% python3 -q
>>> import numpy as np
>>> from numpy import linalg as LA
>>> np.set_printoptions(precision=3, suppress=True, linewidth=100)
>>> def tidy(a):
...     return np.round(a, 3) + 0
... 
>>> m1 = np.loadtxt("arr.csv", delimiter=",")
>>> print(m1)
[[-0.3    0.1    0.1    0.4  ]
 [-1.9    1.1    0.8   -0.6  ]
 [ 0.8   -1.     0.9   -0.7  ]
 [ 1.565  0.595 -0.813  0.22 ]
 [ 1.6    0.6   -0.8    0.2  ]
 [-0.4    1.     0.1   -0.3  ]]
>>> rng = np.random.default_rng(209)
>>> labels = rng.permutation(4)
>>> Y = m1[:, labels] * rng.choice([-1, 1], 4)
>>> print(Y)
[[ 0.1   -0.4    0.1   -0.3  ]
 [ 0.8    0.6    1.1   -1.9  ]
 [ 0.9    0.7   -1.     0.8  ]
 [-0.813 -0.22   0.595  1.565]
 [-0.8   -0.2    0.6    1.6  ]
 [ 0.1    0.3    1.    -0.4  ]]
>>> U, _, vt = LA.svd(m1.T @ Y)
>>> print(tidy(LA.lstsq(m1, Y)[0]))
[[ 0.  0.  0.  1.]
 [ 0.  0.  1.  0.]
 [ 1.  0.  0.  0.]
 [ 0. -1.  0.  0.]]
>>> print(tidy(U @ vt))
[[ 0.  0.  0.  1.]
 [ 0.  0.  1.  0.]
 [ 1.  0.  0.  0.]
 [ 0. -1.  0.  0.]]
>>> q, R = LA.qr(m1)
>>> print(np.trace(q @ q.T))
4.0
>>> print(np.allclose(R.T @ R, m1.T @ m1))
True
>>> print(tidy(abs(R[0, 0])), tidy(LA.norm(m1[:, 0])))
3.084 3.084
>>> print(tidy(R))
[[ 3.084 -0.463 -1.11   0.404]
 [ 0.    -1.929  0.72  -0.113]
 [ 0.     0.    -1.011  0.9  ]
 [ 0.     0.     0.    -0.45 ]]
>>> print(q.shape, R.shape)
(6, 4) (4, 4)
>>> print(tidy(q.T @ q))
[[1. 0. 0. 0.]
 [0. 1. 0. 0.]
 [0. 0. 1. 0.]
 [0. 0. 0. 1.]]
>>> P = m1 @ LA.solve(m1.T @ m1, m1.T)
>>> print(tidy(P @ m1[:, 0]))
[-0.3   -1.9    0.8    1.565  1.6   -0.4  ]
>>> print(tidy(LA.eigvalsh(P)))
[0. 0. 1. 1. 1. 1.]
>>> K, _ = LA.qr(np.array([[-0.4, 0.6, -0.4, 0.3, -0.3, -0.6],
...     [1.3, 1.3, -0.5, 0.2, -0.4, -1.9],
...     [0.2, -1.9, -0.3, 2.1, 0.6, 0.5],
...     [-0.2, 1.4, -1.0, 2.2, -1.0, 0.1],
...     [0.5, -0.1, -0.5, 0.5, -0.5, 0.1],
...     [0.0, -1.0, 0.3, -1.4, 3.2, -0.1]]))
>>> print(tidy(K))
[[-0.271 -0.254 -0.311  0.425 -0.177 -0.744]
 [ 0.88  -0.297  0.034 -0.003  0.227 -0.29 ]
 [ 0.135  0.68  -0.578 -0.326  0.12  -0.255]
 [-0.135 -0.507 -0.653 -0.081  0.408  0.353]
 [ 0.339  0.093 -0.367  0.447 -0.617  0.401]
 [ 0.     0.345  0.078  0.712  0.596  0.115]]
>>> np.zeros(6, 6)
Traceback (most recent call last):
  File "<python-input-25>", line 1, in <module>
    np.zeros(6, 6)
    ~~~~~~~~^^^^^^
TypeError: Cannot interpret '6' as a data type
>>> print(K.shape)
(6, 6)
>>> K[6]
Traceback (most recent call last):
  File "<python-input-27>", line 1, in <module>
    K[6]
    ~^^^
IndexError: index 6 is out of bounds for axis 0 with size 6
>>> labels = rng.permutation(6)
>>> print(labels)
[0 1 5 3 4 2]
>>> Y = K[labels][:, labels]
>>> print(np.allclose(Y, K))
False
>>> print(tidy(LA.det(Y)), tidy(LA.det(K[labels])))
-1.0 1.0
>>> print(tidy(np.abs(LA.eigvals(K)).max()))
1.0
>>> print(np.allclose(K, K.T))
False
>>> LA.determinant(K)
Traceback (most recent call last):
  File "<python-input-35>", line 1, in <module>
    LA.determinant(K)
    ^^^^^^^^^^^^^^
AttributeError: module 'numpy.linalg' has no attribute 'determinant'
>>> print(tidy((K + K.T) / 2))
[[-0.271  0.313 -0.088  0.145  0.081 -0.372]
 [ 0.313 -0.297  0.357 -0.255  0.16   0.028]
 [-0.088  0.357 -0.578 -0.489 -0.124 -0.088]
 [ 0.145 -0.255 -0.489 -0.081  0.428  0.532]
 [ 0.081  0.16  -0.124  0.428 -0.617  0.498]
 [-0.372  0.028 -0.088  0.532  0.498  0.115]]
>>> print(tidy(np.sort(np.abs(LA.eigvals(K)))))
[1. 1. 1. 1. 1. 1.]
>>> print(tidy(np.trace(K)))
-1.729
>>> assert K == K.T
Traceback (most recent call last):
  File "<python-input-39>", line 1, in <module>
    assert K == K.T
           ^^^^^^^^
ValueError: The truth value of an array with more than one element is ambiguous. Use a.any() or a.all()
>>> print(tidy(K.reshape(-1, 2)))
[[-0.271 -0.254]
 [-0.311  0.425]
 [-0.177 -0.744]
 [ 0.88  -0.297]
 [ 0.034 -0.003]
 [ 0.227 -0.29 ]
 [ 0.135  0.68 ]
 [-0.578 -0.326]
 [ 0.12  -0.255]
 [-0.135 -0.507]
 [-0.653 -0.081]
 [ 0.408  0.353]
 [ 0.339  0.093]
 [-0.367  0.447]
 [-0.617  0.401]
 [ 0.     0.345]
 [ 0.078  0.712]
 [ 0.596  0.115]]
>>> T = K.reshape(6, 2, -1)
>>> print(tidy(T[:, 0]))
[[-0.271 -0.254 -0.311]
 [ 0.88  -0.297  0.034]
 [ 0.135  0.68  -0.578]
 [-0.135 -0.507 -0.653]
 [ 0.339  0.093 -0.367]
 [ 0.     0.345  0.078]]
>>> print(tidy(T.transpose(1, 0, 2)))
[[[-0.271 -0.254 -0.311]
  [ 0.88  -0.297  0.034]
  [ 0.135  0.68  -0.578]
  [-0.135 -0.507 -0.653]
  [ 0.339  0.093 -0.367]
  [ 0.     0.345  0.078]]

 [[ 0.425 -0.177 -0.744]
  [-0.003  0.227 -0.29 ]
  [-0.326  0.12  -0.255]
  [-0.081  0.408  0.353]
  [ 0.447 -0.617  0.401]
  [ 0.712  0.596  0.115]]]
>>> print(np.einsum("ihd,jhd->hij", T, T).shape)
(2, 6, 6)
>>> print(tidy(np.einsum("ihd,ihd->ih", T, T)))
[[0.235 0.765]
 [0.864 0.136]
 [0.815 0.185]
 [0.702 0.298]
 [0.258 0.742]
 [0.125 0.875]]
>>> x0 = np.array([-2, -3, 2, 2, 0, -2])
>>> print(tidy(np.abs(LA.eigvals(K))))
[1. 1. 1. 1. 1. 1.]
>>> print(tidy(LA.det(K)))
-1.0
>>> print(tidy(np.sort(np.abs(np.degrees(np.angle(LA.eigvals(K)))))))
[  0.     84.926  84.926 162.362 162.362 180.   ]
>>> print([p for p in range(1, 25) if np.allclose(LA.matrix_power(K, p), np.eye(6))])
[]
>>> print(6 - LA.matrix_rank(K - np.eye(6), tol=1e-8))
1
>>> q, _ = LA.qr(np.array([[-0.3, 0.1, 1.9, -0.6],
...     [0.3, 0.3, 1.9, 0.6],
...     [-1.0, 0.8, -1.0, -0.1],
...     [1.0, -1.1, 2.2, -1.0]]))
>>> w = np.array([-3, 5, -4, 4])
>>> A = q @ np.diag(w) @ q.T
>>> print(tidy(A))
[[-1.995 -2.587 -2.118 -1.04 ]
 [-2.587  3.252  0.361 -2.291]
 [-2.118  0.361  0.556  2.812]
 [-1.04  -2.291  2.812  0.187]]
>>> w1 = np.array([[9, -1], [0, -8], [1, 2], [-5, 0]])
>>> b = np.array([0, -2])
>>> act = np.maximum(A @ w1 + b, 0)
>>> print((act > 0).astype(int))
[[0 1]
 [0 0]
 [0 0]
 [0 1]]
>>> print((act > 0).mean(axis=0))
[0.  0.5]
>>> print(LA.matrix_rank(act))
1
>>> W2 = np.array([[3, 2, 0], [0, -2, -1]])
>>> print(tidy(act @ W2))
[[  0.    -32.914 -16.457]
 [  0.      0.      0.   ]
 [  0.      0.      0.   ]
 [  0.    -45.987 -22.994]]
>>> print(w1 @ W2)
[[ 27  20   1]
 [  0  16   8]
 [  3  -2  -2]
 [-15 -10   0]]
>>> w, evecs = LA.eigh(A)
>>> print(tidy(w))
[-4. -3.  4.  5.]
>>> print((w > 1e-8).sum(), (w < -1e-8).sum())
2 2
>>> print(tidy(LA.eigvalsh(A @ A)))
[ 9. 16. 16. 25.]
>>> print(tidy(w.sum()), tidy(np.trace(A)))
2.0 2.0
>>> Y = np.array([[-1, 0], [-1, -1], [2, -1], [1, 0]])
>>> print(LA.matrix_rank(np.vstack([A, Y.T])))
4
>>> print(tidy(np.einsum("ik,kj->ij", A, Y)))
[[-0.695  4.705]
 [-2.235 -3.613]
 [ 5.681 -0.916]
 [ 9.143 -0.521]]
>>> Y @ A
Traceback (most recent call last):
  File "<python-input-73>", line 1, in <module>
    Y @ A
    ~~^~~
ValueError: matmul: Input operand 1 has a mismatch in its core dimension 0, with gufunc signature (n?,k),(k,m?)->(n?,m?) (size 4 is different from 2)
>>> P = np.triu(np.array([[2, -2, -2, 2], [-1, 1, -2, -2], [-2, -1, 1, -1], [2, 2, -2, 0]]), 1) + np.eye(4)
>>> Y = P @ A @ LA.inv(P)
>>> print(tidy(np.poly(Y)))
[  1.  -2. -31.  32. 240.]
>>> print(tidy(LA.det(Y)))
240.0
>>> print(tidy(np.trace(Y)), tidy(np.trace(A)))
2.0 2.0
>>> print(LA.matrix_rank(Y))
4
>>> print([round(float(LA.det(A[:i, :i])), 2) + 0 for i in range(1, 5)])
[-1.99, -13.18, -17.7, 240.0]
>>> print(tidy(LA.eigvalsh(A).min()))
-4.0
>>> E = np.load("layer10.npy")
>>> print(E)
[[ 9 -3 -9  0 -9]
 [-3  1  3  0  3]
 [-9  3  9  0  9]
 [ 0  0  0  0  0]
 [-9  3  9  0  9]]
>>> u = np.array([-9, 0])
>>> print(np.correlate(E[3], E[1], "full"))
[0 0 0 0 0 0 0 0 0]
>>> print(np.polyval(u, E[3]))
[0 0 0 0 0]
>>> print(np.convolve(E[3], u))
[0 0 0 0 0 0]
>>> x0 = np.array([0, 2, 1, 2, 3])
>>> h = np.maximum(E @ x0, 0)
>>> print(np.maximum(E @ x0, 0) - np.maximum(-E @ x0, 0))
[-42  14  42   0  42]
>>> print(np.flatnonzero(h > 1e-9))
[1 2 4]
>>> print(E * (h > 1e-9)[:, None])
[[ 0  0  0  0  0]
 [-3  1  3  0  3]
 [-9  3  9  0  9]
 [ 0  0  0  0  0]
 [-9  3  9  0  9]]
>>> print(tidy(np.tanh(E @ x0)))
[-1.  1.  1.  0.  1.]
>>> print(E.T @ h)
[-798  266  798    0  798]
>>> print(np.maximum(E @ (3 * x0), 0))
[  0  42 126   0 126]
>>> x0 = np.array([8, -5, 2, -3, -8])
>>> print(E * x0)
[[ 72  15 -18   0  72]
 [-24  -5   6   0 -24]
 [-72 -15  18   0 -72]
 [  0   0   0   0   0]
 [-72 -15  18   0 -72]]
>>> print(E @ x0)
[ 141  -47 -141    0 -141]
>>> print(np.einsum("ij,j->i", E, x0))
[ 141  -47 -141    0 -141]
>>> print(E @ (2 * x0))
[ 282  -94 -282    0 -282]
>>> theta = np.radians(90)
>>> R = np.eye(5)
>>> R[3, 3] = R[4, 4] = np.cos(theta)
>>> R[3, 4], R[4, 3] = -np.sin(theta), np.sin(theta)
>>> print(tidy(R))
[[ 1.  0.  0.  0.  0.]
 [ 0.  1.  0.  0.  0.]
 [ 0.  0.  1.  0.  0.]
 [ 0.  0.  0.  0. -1.]
 [ 0.  0.  0.  1.  0.]]
>>> Y = E @ R.T
>>> print(tidy(LA.svd(E, compute_uv=False)), tidy(LA.svd(Y, compute_uv=False)))
[28.  0.  0.  0.  0.] [28.  0.  0.  0.  0.]
>>> print(np.allclose(E @ E.T, Y @ Y.T))
True
>>> print(np.allclose(LA.norm(E, axis=1), LA.norm(Y, axis=1)))
True
>>> print(tidy(Y))
[[ 9. -3. -9.  9.  0.]
 [-3.  1.  3. -3.  0.]
 [-9.  3.  9. -9.  0.]
 [ 0.  0.  0.  0.  0.]
 [-9.  3.  9. -9.  0.]]
